In [1]: import numpy as np

In [2]: from numpy import linalg as LA

In [3]: np.set_printoptions(precision=1, suppress=True, linewidth=160)

In [4]: tidy = lambda a: np.round(a, 1) + 0

In [5]: feats = np.load("a.npy")

In [6]: feats
Out[6]: 
array([[ -1.1,  -1.8,   1.4,  -0.3,  -2.6,   0.3],
       [ -0.8,  -0.6,   0.7,   3.5,  -3.2,   0.6],
       [  1.3,  -1.2,  -0.7,  -0.7,   0.8,   4.4],
       [ -0.8,   0.6,   0. ,  -4. ,   1. ,  -4.9],
       [ -2.1,   0.2,   4.4,  -8.8,   5.1,  -2.4],
       [ -1.6,  -3.4,   0.3,   8.8,  -0.5,   6.9],
       [  3.6,  -0.6,  -2.9,  -6. ,  -6.9,  -4.1],
       [ -2. ,  -0.8,  -1. ,  -1.1,   3.9,  -3.8],
       [ -1.4,  -1.4,   1.6,   2. ,   0.7,   3.4],
       [ -4.1,  -0.1,   5.2,   1.4,  -1.7,   6.1],
       [  0.3,  -1.8,   0.5,  -3.7,  -4.9,  -4.4],
       [ -1.8,   1.3,  -1. ,   6.9,   5.8,   5. ],
       [ -0.3,   0.7,  -0.3,  -6.4,   5.8,  -7.1],
       [  1.6,  -0.6,   1. ,   0.8,   0.1,   1.7],
       [  1.9,  -0.9,   1.6, -11.4,  -5.1,  -4.4],
       [ -1.1,   0.6,   1.6,   4.1,  -4.1,   5.2],
       [  0.9,   2.4,  -1.6,   2. ,   2. ,  -6.2],
       [ -1.2,  -0.5,   2.2,   3.6,   4.8,   4.9],
       [ -0.3,  -1.1,   1.2,  -3.3,   0.7,   2.3],
       [  1.5,  -1.6,  -0.2,  -4.8,  -1. ,  -1.9],
       [  0.3,   0.8,   0.7,  -0.7,   4.6,  -1.2],
       [  3.4,   0.1,  -5. ,  -8.7,  -7.2, -12.1],
       [ -1.4,   0.1,  -0.7,   2.6,  -0.1,   2.6],
       [  0.6,   0.7,  -2.7,  -4.8,  -0.9,  -4.4],
       [ -0.8,   2. ,   2.3,   7.4,   5.7,   5.9],
       [ -1.9,  -0.9,   0.1,   0.5,   7.6,  -0.3],
       [  0.8,   0.3,   2.1,  -7.5,  -2.5,  -1.8],
       [ -1.7,  -3.4,   3.1,   2.8,  -1.6,   3.1],
       [  1. ,  -1.9,  -0.1,  -3.7,  -0.2,  -1.4],
       [  0.2,   0.3,   2.3,  -9.5,   7.3,  -2.8],
       [  1.9,   1. ,   0.7,  -2.3,  -5.7,   0.5],
       [  0.1,   2.2,  -0.9,  -1. ,  -0.4,  -2.5],
       [  0.7,  -0.2,  -0.5,   2. ,  -2.1,   0.5],
       [  3.1,  -0.6,  -5. ,  -7.8,  -4. ,  -8.4],
       [  2. ,  -0.1,  -3.6,  -2.7,   2.5,  -7.8]])

In [7]: W2 = feats[[2, 8]].astype(float)

In [8]: for _ in range(4):
   ...:     lab = LA.norm(feats[:, None] - W2, axis=-1).argmin(axis=1)
   ...:     W2 = np.array([feats[lab == j].mean(axis=0) for j in range(2)])
   ...: 

In [9]: lab
Out[9]: array([1, 1, 1, 0, 0, 1, 0, 0, 1, 1, 0, 1, 0, 1, 0, 1, 0, 1, 1, 0, 1, 0, 1, 0, 1, 1, 0, 1, 0, 0, 0, 0, 1, 0, 0])

In [10]: tidy(W2[1] - W2[0])
Out[10]: array([-1.8, -0.6,  1.7,  7.6,  1.5,  7.5])

In [11]: np.bincount(lab)
Out[11]: array([18, 17])
